$ python3 -q
>>> import numpy as np
>>> import numpy.linalg as la
>>> np.set_printoptions(precision=3, suppress=True, linewidth=120, legacy="1.25")
>>> M = np.loadtxt("block9.csv", delimiter=",")
>>> print(M)
[[-16.  24. -24. -32.   0.   8.  24.]
 [  6.  -9.   9.  12.   0.  -3.  -9.]
 [-10.  15. -15. -20.   0.   5.  15.]
 [ -8.  12. -12. -16.   0.   4.  12.]
 [ -8.  12. -12. -16.   0.   4.  12.]]
>>> # columns 1 and 6 are equal
>>> left, sv, vt = la.svd(M)
>>> V = vt[:(sv > 1e-8).sum()]
>>> rng = np.random.default_rng(53)
>>> vec = M[3] + 4 * M[4] + rng.integers(2) * np.eye(7)[1]
>>> print(vec)
[-40.  61. -60. -80.   0.  20.  60.]
>>> print(V.T @ V)
[[ 0.083 -0.125  0.125  0.167  0.    -0.042 -0.125]
 [-0.125  0.188 -0.188 -0.25   0.     0.063  0.188]
 [ 0.125 -0.188  0.188  0.25   0.    -0.063 -0.188]
 [ 0.167 -0.25   0.25   0.333  0.    -0.083 -0.25 ]
 [ 0.     0.     0.     0.     0.     0.     0.   ]
 [-0.042  0.063 -0.063 -0.083  0.     0.021  0.063]
 [-0.125  0.188 -0.188 -0.25   0.     0.063  0.188]]
>>> print(np.diag(V.T @ V))
[0.083 0.188 0.188 0.333 0.    0.021 0.188]
>>> Y = M[0, 0] * M[1:] - np.outer(M[1:, 0], M[0])
>>> print(Y)
[[ 0.  0.  0.  0. -0.  0.  0.]
 [ 0.  0.  0.  0.  0.  0.  0.]
 [ 0.  0.  0.  0.  0.  0.  0.]
 [ 0.  0.  0.  0.  0.  0.  0.]]
>>> print(np.flatnonzero(~Y.round(6).any(axis=1)))
[0 1 2 3]
>>> print(la.matrix_rank(Y), la.matrix_rank(M))
0 1
>>> Y = np.array([[0], [1], [8], [4], [8], [0]])
>>> W2 = np.array([[-2, 3, -3, -2, -3, -2, 0]])
>>> arr = Y @ W2
>>> print(arr)
[[  0   0   0   0   0   0   0]
 [ -2   3  -3  -2  -3  -2   0]
 [-16  24 -24 -16 -24 -16   0]
 [ -8  12 -12  -8 -12  -8   0]
 [-16  24 -24 -16 -24 -16   0]
 [  0   0   0   0   0   0   0]]
>>> print(round(float(la.norm(arr, 2) / la.norm(arr)), 3))
1.0
>>> print(np.argsort(-la.norm(arr, axis=0).round(6), kind="stable")[:3])
[1 2 4]
>>> print([round(float(x), 3) for x in la.svd(arr, compute_uv=False)[:3]])
[75.2, 0.0, 0.0]
>>> print(la.lstsq(arr[:-1].T, arr[-1])[2])
1
>>> print(round(np.trace(la.pinv(arr) @ arr), 3))
1.0
>>> print(np.abs(np.diag(la.qr(arr)[1])) > 1e-9)
[ True False False False False False]
>>> left, sv, vt = la.svd(arr)
>>> V = vt[:(sv > 1e-8).sum()]
>>> vec = arr[1] + 5 * arr[0] + rng.integers(2) * np.eye(7)[6]
>>> print(vec)
[-2.  3. -3. -2. -3. -2.  0.]
>>> print(np.round(la.norm(vec - V.T @ V @ vec), 3))
0.0
>>> print(np.allclose(V.T @ V @ vec, vec))
True
>>> m1 = np.load("sample7.npy")
>>> print(m1)
[[2 4 3 3 5 3 2 2]
 [4 4 3 2 1 3 3 4]
 [0 2 4 4 1 2 2 2]
 [2 0 1 5 3 5 4 0]
 [1 5 5 0 1 2 4 0]
 [5 4 5 2 5 5 4 0]
 [2 4 3 2 1 3 0 2]
 [5 4 3 0 0 2 4 2]]
>>> labels = rng.permutation(8)
>>> Y = m1[:, labels] * rng.choice([-1, 1], 8)
>>> print(Y)
[[-5 -3  2  4  2 -2  3  3]
 [-1 -2  3  4  4 -4  3  3]
 [-1 -4  2  2  2  0  4  2]
 [-3 -5  4  0  0 -2  1  5]
 [-1  0  4  5  0 -1  5  2]
 [-5 -2  4  4  0 -5  5  5]
 [-1 -2  0  4  2 -2  3  3]
 [ 0  0  4  4  2 -5  3  2]]
>>> left, _, vt = la.svd(m1.T @ Y)
>>> print(labels)
[4 3 6 1 7 0 2 5]
>>> print(np.round(left @ vt, 3) + 0)
[[ 0.  0.  0.  0.  0. -1.  0.  0.]
 [ 0.  0.  0.  1.  0.  0.  0.  0.]
 [ 0.  0.  0.  0.  0.  0.  1.  0.]
 [ 0. -1.  0.  0.  0.  0.  0.  0.]
 [-1.  0.  0.  0.  0.  0.  0.  0.]
 [ 0.  0.  0.  0.  0.  0.  0.  1.]
 [ 0.  0.  1.  0.  0.  0.  0.  0.]
 [ 0.  0.  0.  0.  1.  0.  0.  0.]]
>>> print(np.round(la.lstsq(m1, Y)[0], 3) + 0)
[[ 0.  0.  0.  0.  0. -1.  0.  0.]
 [ 0.  0.  0.  1.  0.  0.  0.  0.]
 [ 0.  0.  0.  0.  0.  0.  1.  0.]
 [ 0. -1.  0.  0.  0.  0.  0.  0.]
 [-1.  0.  0.  0.  0.  0.  0.  0.]
 [ 0.  0.  0.  0.  0.  0.  0.  1.]
 [ 0.  0.  1.  0.  0.  0.  0.  0.]
 [ 0.  0.  0.  0.  1.  0.  0.  0.]]
